$ python3 -q
>>> import numpy as np
>>> np.set_printoptions(precision=3, suppress=True, linewidth=100)
>>> def rd(a):
...     return np.round(a, 3) + 0
... 
>>> W0 = np.array([[4.0, -1.0, 1.0, -1.0],
...     [-1.0, 4.0, -1.0, 1.0],
...     [1.0, -1.0, 4.0, -1.0],
...     [-1.0, 1.0, -1.0, 4.0]])
>>> P = np.triu(np.array([[-1, -2, -2, 3], [-1, 0, -2, 1], [3, -2, -3, -2], [-2, -2, 0, -2]]), 1) + np.eye(4)
>>> A2 = P @ W0 @ np.linalg.inv(P)
>>> np.linalg.matrix_rank(A2)
np.int64(4)
>>> rd(np.linalg.det(A2))
np.float64(189.0)
>>> rd(np.poly(A2))
array([   1.,  -16.,   90., -216.,  189.])
>>> P @ W0 - W0 @ P
array([[-3.,  5., -3.,  3.],
       [-3.,  1., -3.,  3.],
       [ 2.,  0.,  2., -2.],
       [ 0., -2.,  0.,  0.]])
>>> A2
array([[  1.,  -2., -10., -10.],
       [ -4.,  -1., -20., -20.],
       [  3.,   3.,  18.,  15.],
       [ -1.,  -1.,  -5.,  -2.]])
>>> u, r1 = W0[0], W0[2]
>>> u @ r1
np.float64(10.0)
>>> p = (u @ r1) / (u @ u) * u
>>> rd(p)
array([ 2.105, -0.526,  0.526, -0.526])
>>> rd(np.linalg.norm(u + r1) ** 2 + np.linalg.norm(u - r1) ** 2)
np.float64(76.0)
>>> np.linalg.matrix_rank(np.outer(u, r1))
np.int64(1)
>>> rd(r1 - p)
array([-1.105, -0.474,  3.474, -0.474])
>>> data = np.load("run10.npy")
>>> data
array([[0, 1, 1],
       [1, 0, 1],
       [1, 1, 0]])
>>> # symmetric
>>> P = np.triu(np.array([[2, 1, -1], [-2, 1, 0], [-2, 1, 2]]), 1) + np.eye(3)
>>> A2 = P @ data @ np.linalg.inv(P)
>>> np.trace(A2), np.trace(data)
(np.float64(0.0), np.int64(0))
>>> arr = np.loadtxt("sample14.csv", delimiter=",")
>>> arr
array([[-0.04,  0.1 ],
       [-0.3 ,  0.75]])
>>> # rows and columns are dependent
>>> rng = np.random.default_rng(68233)
>>> labels = rng.permutation(2)
>>> labels
array([0, 1])
>>> A2 = arr[labels][:, labels]
>>> A2
array([[-0.04,  0.1 ],
       [-0.3 ,  0.75]])
